>>> import numpy as np
>>> np.set_printoptions(precision=3, suppress=True, linewidth=160, floatmode="fixed")
>>> E = np.loadtxt("mat.csv", delimiter=",")
>>> E
array([[0.500, 0.000, 0.000, 0.500],
       [0.000, 0.500, 0.500, 0.000],
       [0.250, 0.000, 0.500, 0.250],
       [0.000, 0.333, 0.333, 0.333]])
>>> vec = np.array([-7, 3, -5, 0])
>>> target = E @ vec
>>> beta, lr = np.zeros(4), 1 / np.linalg.norm(E, 2) ** 2
>>> for i in range(4):
...     beta -= lr * E.T @ (E @ beta - target)
...     if i % 1 == 0: print(i, round(np.linalg.norm(E @ beta - target), 3))
... 
0 2.312
1 1.834
2 1.589
3 1.429
>>> round(np.linalg.cond(E), 3)
np.float64(5.728)
>>> vec = np.array([0, 6, 2, 0])
>>> E @ np.ones(4)
array([1.000, 1.000, 1.000, 1.000])
>>> E @ np.eye(4)[2]
array([0.000, 0.500, 0.500, 0.333])
>>> np.einsum("ij,j->i", E, vec)
array([0.000, 4.000, 1.000, 2.667])
>>> (E * vec).sum(axis=1)
array([0.000, 4.000, 1.000, 2.667])
>>> P = np.triu(np.array([[0, 2, -4, -2], [0, 4, 3, -1], [2, 1, -5, -5], [1, 3, -2, -5]]), 1) + np.eye(4)
>>> Y = P @ E @ np.linalg.inv(P)
>>> Y
array([[ -0.500,   1.333,  -7.667, -39.167],
       [  0.750,  -1.333,   8.667,  43.917],
       [  0.250,  -2.167,   6.333,  28.583],
       [  0.000,   0.333,  -0.667,  -2.667]])
>>> P @ E - E @ P
array([[-1.000, -0.667,  0.333, -0.667],
       [ 0.750, -0.333, -0.333,  3.417],
       [ 0.000, -2.167, -0.667,  1.333],
       [ 0.000,  0.000, -1.000,  2.000]])
